In [1]: import numpy as np

In [2]: from numpy import linalg as LA

In [3]: np.set_printoptions(suppress=True, linewidth=100)

In [4]: feats = np.loadtxt("x.csv", delimiter=",")

In [5]: feats.round(2)
Out[5]: 
array([[ 0.49,  0.48, -0.12],
       [ 0.48,  0.54,  0.12],
       [-0.12,  0.12,  0.97]])

In [6]: x0 = np.array([3, 3, 3])

In [7]: round((x0 - feats @ x0) @ (feats @ x0), 2)
Out[7]: np.float64(-0.0)

In [8]: np.round(LA.eigvalsh(2 * feats - np.eye(3)), 2)
Out[8]: array([-1.,  1.,  1.])

In [9]: np.round(feats @ feats @ x0, 2)
Out[9]: array([2.56, 3.42, 2.89])

In [10]: np.round(np.eye(3) - feats, 2)
Out[10]: 
array([[ 0.51, -0.48,  0.12],
       [-0.48,  0.46, -0.12],
       [ 0.12, -0.12,  0.03]])

In [11]: u, r1 = feats[0], feats[1]

In [12]: np.round(u @ u, 2)
Out[12]: np.float64(0.49)

In [13]: np.round(u @ r1, 2)
Out[13]: np.float64(0.48)

In [14]: p = (u @ r1) / (u @ u) * u

In [15]: LA.matrix_rank(np.outer(u, r1))
Out[15]: np.int64(1)

In [16]: round(float(LA.norm(u + r1) ** 2 + LA.norm(u - r1) ** 2), 2)
Out[16]: 2.06

In [17]: np.round(r1 - p, 2) + 0
Out[17]: array([0.  , 0.06, 0.24])

In [18]: rank = LA.matrix_rank(feats)

In [19]: rank
Out[19]: np.int64(2)

In [20]: ns = LA.svd(feats)[2][rank:].T

In [21]: np.allclose(feats @ ns, 0)
Out[21]: True

In [22]: ns.shape
Out[22]: (3, 1)

In [23]: x0 = np.array([2, 1, 1])

In [24]: (feats @ x0).argmax()
Out[24]: np.int64(1)

In [25]: LA.norm(feats @ x0) <= LA.norm(feats, 2) * LA.norm(x0) + 1e-9
Out[25]: np.True_

In [26]: np.round(feats @ (2 * x0), 2)
Out[26]: array([2.7 , 3.25, 1.68])

In [27]: np.sign((feats @ x0).round(6))
Out[27]: array([1., 1., 1.])

In [28]: np.round(feats * x0, 2)
Out[28]: 
array([[ 0.99,  0.48, -0.12],
       [ 0.97,  0.54,  0.12],
       [-0.25,  0.12,  0.97]])

In [29]: X = np.loadtxt("test5.csv", delimiter=",")

In [30]: X
Out[30]: 
array([[ 1.19,  0.75, -0.83,  0.51,  0.18,  0.57, -0.16, -0.5 ,  0.09],
       [-0.56, -0.31,  0.82,  1.22,  0.13, -0.44, -0.44, -1.01, -0.3 ],
       [-2.73, -1.74,  1.71, -1.83, -0.51, -1.23,  0.6 ,  1.71, -0.09],
       [ 2.8 ,  1.77, -1.9 ,  1.38,  0.45,  1.32, -0.44, -1.33,  0.18],
       [-2.66, -1.69,  1.72, -1.6 , -0.47, -1.22,  0.52,  1.51, -0.12],
       [-1.19, -0.72,  1.13,  0.51, -0.03, -0.69, -0.2 , -0.37, -0.27],
       [ 1.26,  0.75, -1.32, -0.96, -0.03,  0.78,  0.36,  0.75,  0.36]])

In [31]: # rank 2

In [32]: np.abs(np.diag(LA.qr(X)[1])) > 1e-9
Out[32]: array([ True,  True, False, False, False, False, False])

In [33]: np.round(np.trace(LA.pinv(X) @ X), 2)
Out[33]: np.float64(2.0)

In [34]: left, sv, vt = LA.svd(X)

In [35]: vecs = vt[:(sv > 1e-8).sum()]

In [36]: rng = np.random.default_rng(211)

In [37]: x0 = X[5] + -3 * X[1] + rng.integers(2) * np.eye(9)[1]

In [38]: x0.round(2)
Out[38]: array([ 0.49,  0.21, -1.33, -3.15, -0.42,  0.63,  1.12,  2.66,  0.63])

In [39]: round(LA.norm(x0 - vecs.T @ vecs @ x0), 2)
Out[39]: np.float64(0.0)

In [40]: LA.matrix_rank(X, rtol=0.1)
Out[40]: np.int64(2)

In [41]: np.argsort(-LA.norm(X, axis=0).round(6), kind="stable")[:3]
Out[41]: array([0, 2, 1])

In [42]: [round(float(x), 2) for x in LA.svd(X, compute_uv=False)[:3]]
Out[42]: [8.29, 3.36, 0.0]

In [43]: M2 = np.array([[-6, -4, -4],
    ...:     [6, -2, 7],
    ...:     [-1, -5, -5],
    ...:     [7, 3, 3],
    ...:     [-8, 1, 5],
    ...:     [-8, -8, -2],
    ...:     [9, 0, -1],
    ...:     [-5, -7, 5],
    ...:     [-2, 8, 4]])

In [44]: np.vstack([X, M2.T]).shape
Out[44]: (10, 9)

In [45]: LA.matrix_rank(X @ M2)
Out[45]: np.int64(2)

In [46]: np.round(np.einsum("ij,ij->i", X, X), 2)
Out[46]: array([ 3.57,  4.08, 21.82, 20.43, 19.72,  4.2 ,  6.25])

In [47]: x0 = np.array([0, 1, 1, 2, 2, 2, 2, 1, 2])

In [48]: (X @ x0).argmax()
Out[48]: np.int64(3)

In [49]: LA.norm(X @ x0) <= LA.norm(X, 2) * LA.norm(x0) + 1e-9
Out[49]: np.True_

In [50]: np.round(X @ x0, 2)
Out[50]: array([ 1.8 , -0.16, -4.44,  4.32, -4.24, -1.32,  1.2 ])

In [51]: arr = np.loadtxt("block12.csv", delimiter=",")

In [52]: arr
Out[52]: 
array([[ -2.83,  15.65, -14.18,  27.35,  21.08,   3.71, -31.66,  11.52,   4.53,  -1.91],
       [-20.21,  -0.49,  23.76,  15.89, -12.22,  12.12, -12.95, -14.26,  -5.99,   6.6 ],
       [ -7.07, -16.07,  20.74,  17.14,  22.73,  -4.  ,  26.48,  21.09,  -0.61,  12.35],
       [  6.8 ,   8.32, -14.25, -16.79,  28.8 ,   4.06,  -0.19,  -1.08,   0.72,   2.15],
       [ -2.36,  17.14,  -2.03,   3.85,  35.13,  11.26,   5.39, -20.24,  -9.9 ,  -5.68],
       [  1.48,  16.97, -24.25, -19.45,  25.37,   3.6 ,  17.36,  20.25,   3.78,  24.03],
       [  0.51,   9.02, -12.09, -11.61, -16.31,  -5.24,  12.03,  -9.29,  15.63,  10.28],
       [-13.66,  -6.05,  12.17, -29.64,  -6.95, -19.73,  19.89, -13.11,   2.19,  -5.81],
       [  5.14,  -1.94,  -6.63,  30.82,  43.99,   4.42, -38.11, -26.14, -10.14,  -1.83],
       [ -9.37, -11.83,   1.48,  -1.33, -10.72, -11.69,   4.52, -33.82, -19.88, -11.94],
       [-11.94,  13.26,   3.55,  -7.88,  -4.31,  -7.61,  -1.81, -15.89, -16.2 ,   2.96]])

In [53]: M2 = arr / LA.norm(arr, axis=1, keepdims=True)

In [54]: cov = M2 @ M2.T

In [55]: (cov - 2 * np.eye(11)).round(6).argmax(axis=1)
Out[55]: array([ 8, 10,  5,  5,  3,  3,  7,  9,  0, 10,  9])

In [56]: np.argwhere(np.triu(np.abs(cov) > 0.95, 1))
Out[56]: array([], shape=(0, 2), dtype=int64)

In [57]: M2 = np.c_[arr[:, :2] @ np.array([[1, -2], [0, -3]]), np.array([1, 1, -2, 0, -1, 0, 1, 0, 0, -2, 2])]

In [58]: M2.round(2)
Out[58]: 
array([[ -2.83, -41.29,   1.  ],
       [-20.21,  41.89,   1.  ],
       [ -7.07,  62.35,  -2.  ],
       [  6.8 , -38.56,   0.  ],
       [ -2.36, -46.7 ,  -1.  ],
       [  1.48, -53.87,   0.  ],
       [  0.51, -28.08,   1.  ],
       [-13.66,  45.47,   0.  ],
       [  5.14,  -4.46,   0.  ],
       [ -9.37,  54.23,  -2.  ],
       [-11.94, -15.9 ,   2.  ]])

In [59]: np.round(LA.norm(M2 - arr @ LA.lstsq(arr, M2)[0], axis=0), 2) + 0
Out[59]: array([0.  , 0.  , 0.17])

In [60]: LA.matrix_rank(M2)
Out[60]: np.int64(3)

In [61]: np.round(LA.lstsq(arr, M2[:, 0])[0], 2) + 0
Out[61]: array([1., 0., 0., 0., 0., 0., 0., 0., 0., 0.])

In [62]: M2 = np.array([[-2, 2], [-1, -1]])

In [63]: E = np.tile(M2, (2, 2))

In [64]: E
Out[64]: 
array([[-2,  2, -2,  2],
       [-1, -1, -1, -1],
       [-2,  2, -2,  2],
       [-1, -1, -1, -1]])

In [65]: x0 = np.array([3, -5, 1, -1])

In [66]: E @ x0
Out[66]: array([-20,   2, -20,   2])

In [67]: (E @ x0).argmax()
Out[67]: np.int64(1)

In [68]: E @ (2 * x0)
Out[68]: array([-40,   4, -40,   4])

In [69]: E @ np.eye(4)[1]
Out[69]: array([ 2., -1.,  2., -1.])

In [70]: np.sign((E @ x0).round(6))
Out[70]: array([-1,  1, -1,  1])

In [71]: E @ np.ones(4)
Out[71]: array([ 0., -4.,  0., -4.])

In [72]: left, sv, vt = LA.svd(E)

In [73]: vecs = vt[:(sv > 1e-8).sum()]

In [74]: x0 = E[3] + 5 * E[0] + rng.integers(2) * np.eye(4)[0]

In [75]: x0
Out[75]: array([-11.,   9., -11.,   9.])

In [76]: np.allclose(vecs.T @ vecs @ x0, x0)
Out[76]: True

In [77]: LA.matrix_rank(np.vstack([E, x0]))
Out[77]: np.int64(2)

In [78]: np.round(vecs.T @ vecs, 2) + 0
Out[78]: 
array([[0.5, 0. , 0.5, 0. ],
       [0. , 0.5, 0. , 0.5],
       [0.5, 0. , 0.5, 0. ],
       [0. , 0.5, 0. , 0.5]])

In [79]: np.round(np.diag(vecs.T @ vecs), 2)
Out[79]: array([0.5, 0.5, 0.5, 0.5])

In [80]: x0 = np.array([-4, 4, -4, 5])

In [81]: h = np.maximum(E @ x0, 0)

In [82]: np.round(np.tanh(E @ x0), 2)
Out[82]: array([ 1.  , -0.76,  1.  , -0.76])

In [83]: np.maximum(E @ (3 * x0), 0)
Out[83]: array([102,   0, 102,   0])

In [84]: np.flatnonzero(h > 1e-9)
Out[84]: array([0, 2])

In [85]: h
Out[85]: array([34,  0, 34,  0])

In [86]: A = np.array([[0, 1, 0, 0, -3, 0, 0],
    ...:     [-1, 0, 0, 0, 5, 0, 0],
    ...:     [0, 0, -3, -7, 0, 6, 5],
    ...:     [0, 0, -3, 2, 0, -6, 7],
    ...:     [1, 6, 0, 0, -9, 0, 0],
    ...:     [0, 0, 5, -4, 0, -4, 7],
    ...:     [0, 0, 9, 1, 0, 4, 5]])

In [87]: A
Out[87]: 
array([[ 0,  1,  0,  0, -3,  0,  0],
       [-1,  0,  0,  0,  5,  0,  0],
       [ 0,  0, -3, -7,  0,  6,  5],
       [ 0,  0, -3,  2,  0, -6,  7],
       [ 1,  6,  0,  0, -9,  0,  0],
       [ 0,  0,  5, -4,  0, -4,  7],
       [ 0,  0,  9,  1,  0,  4,  5]])

In [88]: x0 = np.array([0, 2, 1, 1, 1, 1, 2])

In [89]: y = A @ x0

In [90]: beta, lr = np.zeros(7), 1 / LA.norm(A, 2) ** 2

In [91]: for i in range(40):
    ...:     beta -= lr * A.T @ (A @ beta - y)
    ...:     if i % 10 == 0: print(i, round(LA.norm(A @ beta - y), 2))
    ...: 
0 9.62
10 4.45
20 2.73
30 1.82

In [92]: beta.round(2)
Out[92]: array([-0.28,  1.54,  1.  ,  0.99,  0.72,  0.99,  1.99])

In [93]: M2 = LA.inv(A)

In [94]: np.round(A @ M2, 2) + 0
Out[94]: 
array([[1., 0., 0., 0., 0., 0., 0.],
       [0., 1., 0., 0., 0., 0., 0.],
       [0., 0., 1., 0., 0., 0., 0.],
       [0., 0., 0., 1., 0., 0., 0.],
       [0., 0., 0., 0., 1., 0., 0.],
       [0., 0., 0., 0., 0., 1., 0.],
       [0., 0., 0., 0., 0., 0., 1.]])

In [95]: np.round(LA.inv(M2), 2) + 0
Out[95]: 
array([[ 0.,  1.,  0.,  0., -3.,  0.,  0.],
       [-1.,  0.,  0.,  0.,  5.,  0.,  0.],
       [ 0.,  0., -3., -7.,  0.,  6.,  5.],
       [ 0.,  0., -3.,  2.,  0., -6.,  7.],
       [ 1.,  6.,  0.,  0., -9.,  0.,  0.],
       [ 0.,  0.,  5., -4.,  0., -4.,  7.],
       [ 0.,  0.,  9.,  1.,  0.,  4.,  5.]])

In [96]: (np.abs(M2) > 1e-9).astype(int)
Out[96]: 
array([[1, 1, 0, 0, 1, 0, 0],
       [1, 1, 0, 0, 1, 0, 0],
       [0, 0, 1, 1, 0, 1, 1],
       [0, 0, 1, 1, 0, 1, 1],
       [1, 1, 0, 0, 1, 0, 0],
       [0, 0, 1, 1, 0, 1, 1],
       [0, 0, 1, 1, 0, 1, 1]])

In [97]: round(LA.slogdet(A)[0], 2)
Out[97]: np.float64(1.0)

In [98]: M2.round(2) + 0
Out[98]: 
array([[-2.14, -0.64,  0.  ,  0.  ,  0.36,  0.  ,  0.  ],
       [-0.29,  0.21,  0.  ,  0.  ,  0.21,  0.  ,  0.  ],
       [ 0.  ,  0.  , -0.05, -0.06,  0.  ,  0.06,  0.04],
       [ 0.  ,  0.  , -0.04,  0.09,  0.  , -0.11,  0.08],
       [-0.43,  0.07,  0.  ,  0.  ,  0.07,  0.  ,  0.  ],
       [ 0.  ,  0.  ,  0.06,  0.  ,  0.  , -0.09,  0.07],
       [ 0.  ,  0.  ,  0.04,  0.09,  0.  , -0.02,  0.05]])

In [99]: round(LA.det(A) * LA.det(M2), 2)
Out[99]: np.float64(1.0)
